>>> import numpy as np
>>> import numpy.linalg as la
>>> np.set_printoptions(suppress=True, linewidth=200)
>>> rd = lambda a: np.round(a, 1) + 0
>>> M = np.loadtxt("x.csv", delimiter=",")
>>> M
array([[2., 1., 0., 0., 0.],
       [0., 2., 1., 0., 0.],
       [0., 0., 2., 1., 0.],
       [0., 0., 0., 2., 1.],
       [0., 0., 0., 0., 2.]])
>>> Q, V = la.qr(M[:, :3])[0], la.qr(M[:, 3:])[0]
>>> sigma = la.svd(Q.T @ V, compute_uv=False)
>>> rd(la.norm(Q @ Q.T - V @ V.T, 2))
np.float64(1.0)
>>> print((sigma > 0.9).sum())
0
>>> W0 = np.array([[0, -6, -6], [0, 0, 0], [0, 0, 0], [0, 0, 0], [0, 4, 4]])
>>> x0 = np.array([2, -1, -2])
>>> a = np.maximum(W0 @ x0, 0)
>>> a
array([18,  0,  0,  0,  0])
>>> np.flatnonzero(a > 1e-9)
array([0])
>>> W0 * (a > 1e-9)[:, None]
array([[ 0, -6, -6],
       [ 0,  0,  0],
       [ 0,  0,  0],
       [ 0,  0,  0],
       [ 0,  0,  0]])
>>> rd(la.norm(W0, 2) / la.norm(W0))
np.float64(1.0)
>>> la.cond(W0) > 100
np.True_
>>> [round(float(x), 1) for x in la.svd(W0, compute_uv=False)[:3]]
[10.2, 0.0, 0.0]
>>> la.matrix_rank(W0, rtol=0.1)
np.int64(1)
>>> mat = np.load("mat.npy")
>>> mat
array([[ 0, -2,  2],
       [ 0,  0,  3],
       [ 0,  0,  0]])
>>> rk = la.matrix_rank(mat)
>>> rk
np.int64(2)
>>> N = la.svd(mat)[2][rk:].T
>>> print(np.allclose(mat @ N, 0))
True
>>> print(N @ N.T)
[[1. 0. 0.]
 [0. 0. 0.]
 [0. 0. 0.]]
>>> la.matrix_rank(mat.T @ mat), la.matrix_rank(mat @ mat.T)
(np.int64(2), np.int64(2))
>>> [int(la.matrix_rank(mat[:, :j + 1])) for j in range(3)]
[0, 1, 2]
>>> N.shape
(3, 1)
>>> N[:, 0] / N[np.abs(N[:, 0]).round(6).argmax(), 0]
array([1., 0., 0.])
>>> [int(la.matrix_rank(np.delete(mat, i, axis=0))) for i in range(3)]
[1, 1, 2]
>>> E = np.load("w.npy")
>>> E
array([[ 0, -2,  0, -3,  2],
       [-3, -3,  1, -1,  1]])
>>> blk = np.stack([E, -1 * E, E[::-1]])
>>> np.einsum("bij,cij->bc", blk, blk)
array([[ 38, -38,  22],
       [-38,  38, -22],
       [ 22, -22,  38]])
>>> print(blk.sum(axis=0))
[[-3 -3  1 -1  1]
 [ 0 -2  0 -3  2]]
>>> F = np.array([[3, 1, 0], [5, 3, 2], [4, 2, 1], [3, 1, 0], [4, 2, 1]])
>>> print(F)
[[3 1 0]
 [5 3 2]
 [4 2 1]
 [3 1 0]
 [4 2 1]]
>>> B = F / np.sqrt((F ** 2).mean(axis=1, keepdims=True))
>>> la.matrix_rank(F - F.mean(axis=1, keepdims=True))
np.int64(1)
>>> rd(F - F.mean(axis=1, keepdims=True))
array([[ 1.7, -0.3, -1.3],
       [ 1.7, -0.3, -1.3],
       [ 1.7, -0.3, -1.3],
       [ 1.7, -0.3, -1.3],
       [ 1.7, -0.3, -1.3]])
>>> rd(la.norm(B, axis=1))
array([1.7, 1.7, 1.7, 1.7, 1.7])
>>> J = np.array([[1, 1, -1, -1, 1, 1, -1, -1],
...     [1, 1, 1, 1, 1, 1, 1, 1],
...     [1, -1, -1, 1, -1, 1, 1, -1]])
>>> B = J / la.norm(J, axis=1, keepdims=True)
>>> cov = B @ B.T
>>> np.argwhere(np.triu(np.abs(cov) > 0.95, 1))
array([], shape=(0, 2), dtype=int64)
>>> print((np.abs(cov) > 0.9).astype(int))
[[1 0 0]
 [0 1 0]
 [0 0 1]]
>>> print(np.degrees(np.arccos(np.clip(cov[1, 2], -1, 1))))
90.0
>>> rd(cov)
array([[1., 0., 0.],
       [0., 1., 0.],
       [0., 0., 1.]])
>>> th = np.radians(135)
>>> Rm = np.eye(8)
>>> Rm[5, 5] = Rm[0, 0] = np.cos(th)
>>> Rm[5, 0], Rm[0, 5] = -np.sin(th), np.sin(th)
>>> rd(Rm)
array([[-0.7,  0. ,  0. ,  0. ,  0. ,  0.7,  0. ,  0. ],
       [ 0. ,  1. ,  0. ,  0. ,  0. ,  0. ,  0. ,  0. ],
       [ 0. ,  0. ,  1. ,  0. ,  0. ,  0. ,  0. ,  0. ],
       [ 0. ,  0. ,  0. ,  1. ,  0. ,  0. ,  0. ,  0. ],
       [ 0. ,  0. ,  0. ,  0. ,  1. ,  0. ,  0. ,  0. ],
       [-0.7,  0. ,  0. ,  0. ,  0. , -0.7,  0. ,  0. ],
       [ 0. ,  0. ,  0. ,  0. ,  0. ,  0. ,  1. ,  0. ],
       [ 0. ,  0. ,  0. ,  0. ,  0. ,  0. ,  0. ,  1. ]])
>>> B = J @ Rm.T
>>> rd(la.svd(J, compute_uv=False)), rd(la.svd(B, compute_uv=False))
(array([2.8, 2.8, 2.8]), array([2.8, 2.8, 2.8]))
>>> np.allclose(J @ J.T, B @ B.T)
True
>>> J.reshape(-1, 2)
array([[ 1,  1],
       [-1, -1],
       [ 1,  1],
       [-1, -1],
       [ 1,  1],
       [ 1,  1],
       [ 1,  1],
       [ 1,  1],
       [ 1, -1],
       [-1,  1],
       [-1,  1],
       [ 1, -1]])
>>> blk = J.reshape(3, 2, -1)
>>> np.einsum("ihd,jhd->hij", blk, blk).shape
(2, 3, 3)
>>> blk.sum(axis=1)
array([[ 2,  2, -2, -2],
       [ 2,  2,  2,  2],
       [ 0,  0,  0,  0]])
>>> blk.shape
(3, 2, 4)
>>> np.einsum("ihd,ihd->ih", blk, blk)
array([[4, 4],
       [4, 4],
       [4, 4]])
